% ipython --no-banner

In [1]: import numpy as np

In [2]: import numpy.linalg as la

In [3]: np.set_printoptions(precision=2, suppress=True, linewidth=100, sign=" ")

In [4]: E = np.loadtxt("w.csv", delimiter=",")

In [5]: E
Out[5]: 
array([[ 1.  ,  0.  ,  0.  ,  0.  ,  0.  ],
       [ 0.  ,  1.  ,  0.  ,  0.  ,  0.  ],
       [ 0.  ,  0.  ,  1.  ,  0.  ,  0.  ],
       [ 0.  ,  0.  ,  0.  ,  0.31, -0.95],
       [ 0.  ,  0.  ,  0.  ,  0.95,  0.31]])

In [6]: # 4 groups of indices that never mix

In [7]: rng = np.random.default_rng(219)

In [8]: labels = rng.permutation(5)

In [9]: Y = E[:, labels] * rng.choice([-1, 1], 5)

In [10]: Y
Out[10]: 
array([[ 0.  , -0.  ,  0.  ,  0.  , -1.  ],
       [ 0.  , -1.  ,  0.  ,  0.  , -0.  ],
       [ 0.  , -0.  ,  1.  ,  0.  , -0.  ],
       [-0.95, -0.  ,  0.  ,  0.31, -0.  ],
       [ 0.31, -0.  ,  0.  ,  0.95, -0.  ]])

In [11]: Uu, _, VT = la.svd(E.T @ Y)

In [12]: np.round(la.lstsq(E, Y)[0], 2) + 0
Out[12]: 
array([[ 0.,  0.,  0.,  0., -1.],
       [ 0., -1.,  0.,  0.,  0.],
       [ 0.,  0.,  1.,  0.,  0.],
       [ 0.,  0.,  0.,  1.,  0.],
       [ 1.,  0.,  0.,  0.,  0.]])

In [13]: la.matrix_power(E, 3)
Out[13]: 
array([[ 1.  ,  0.  ,  0.  ,  0.  ,  0.  ],
       [ 0.  ,  1.  ,  0.  ,  0.  ,  0.  ],
       [ 0.  ,  0.  ,  1.  ,  0.  ,  0.  ],
       [ 0.  ,  0.  ,  0.  , -0.81,  0.59],
       [ 0.  ,  0.  ,  0.  , -0.59, -0.81]])

In [14]: np.round(la.det(E), 2)
Out[14]: np.float64(1.0)

In [15]: round(np.abs(la.eigvals(E)).max(), 2)
Out[15]: np.float64(1.0)

In [16]: np.allclose(E @ E.T, E.T @ E)
Out[16]: True

In [17]: (E - E.T) / 2
Out[17]: 
array([[ 0.  ,  0.  ,  0.  ,  0.  ,  0.  ],
       [ 0.  ,  0.  ,  0.  ,  0.  ,  0.  ],
       [ 0.  ,  0.  ,  0.  ,  0.  ,  0.  ],
       [ 0.  ,  0.  ,  0.  ,  0.  , -0.95],
       [ 0.  ,  0.  ,  0.  ,  0.95,  0.  ]])

In [18]: la.determinant(E)
Traceback (most recent call last):
  Cell In[18], line 1
    la.determinant(E)
AttributeError: module 'numpy.linalg' has no attribute 'determinant'


In [19]: (E + E.T) / 2
Out[19]: 
array([[ 1.  ,  0.  ,  0.  ,  0.  ,  0.  ],
       [ 0.  ,  1.  ,  0.  ,  0.  ,  0.  ],
       [ 0.  ,  0.  ,  1.  ,  0.  ,  0.  ],
       [ 0.  ,  0.  ,  0.  ,  0.31,  0.  ],
       [ 0.  ,  0.  ,  0.  ,  0.  ,  0.31]])

In [20]: np.sort(np.abs(la.eigvals(E)))
Out[20]: array([ 1.,  1.,  1.,  1.,  1.])

In [21]: E.inv()
Traceback (most recent call last):
  Cell In[21], line 1
    E.inv()
AttributeError: 'numpy.ndarray' object has no attribute 'inv'


In [22]: Y = E + rng.integers(-2, 3, (5, 1)) @ rng.integers(-2, 3, (1, 5))

In [23]: Y
Out[23]: 
array([[ 5.  , -2.  , -2.  ,  4.  ,  2.  ],
       [-4.  ,  3.  ,  2.  , -4.  , -2.  ],
       [ 2.  , -1.  ,  0.  ,  2.  ,  1.  ],
       [ 4.  , -2.  , -2.  ,  4.31,  1.05],
       [-2.  ,  1.  ,  1.  , -1.05, -0.69]])

In [24]: np.round(la.svd(Y - E, compute_uv=False), 2) + 0
Out[24]: array([ 12.41,   0.  ,   0.  ,   0.  ,   0.  ])

In [25]: np.abs(Y - E).sum(axis=1)
Out[25]: array([ 14.,  14.,   7.,  14.,   7.])

In [26]: P = np.triu(np.array([[-2, -1, 2, 1, 1],
    ...:     [0, -2, 0, -2, -2],
    ...:     [-1, 2, -2, -2, -2],
    ...:     [2, -2, -2, 2, 0],
    ...:     [1, -1, -2, 2, -2]]), 1) + np.eye(5)

In [27]: Y = P @ E @ la.inv(P)

In [28]: np.poly(Y)
Out[28]: array([ 1.  , -3.62,  5.85, -5.85,  3.62, -1.  ])

In [29]: round(la.det(Y), 2)
Out[29]: np.float64(1.0)

In [30]: round(float(np.trace(Y)), 2), round(np.trace(E), 2)
Out[30]: (3.62, np.float64(3.62))

In [31]: K = np.array([[-5, 0, 0, 0], [0, 3, 0, 0], [0, 0, 6, 0], [0, 0, 0, 1]])

In [32]: K
Out[32]: 
array([[-5,  0,  0,  0],
       [ 0,  3,  0,  0],
       [ 0,  0,  6,  0],
       [ 0,  0,  0,  1]])

In [33]: f, g = K[1], K[0]

In [34]: f @ f
Out[34]: np.int64(9)

In [35]: f @ g
Out[35]: np.int64(0)

In [36]: pr = (f @ g) / (f @ f) * f

In [37]: (g - pr) @ f
Out[37]: np.float64(0.0)

In [38]: pr
Out[38]: array([ 0.,  0.,  0.,  0.])
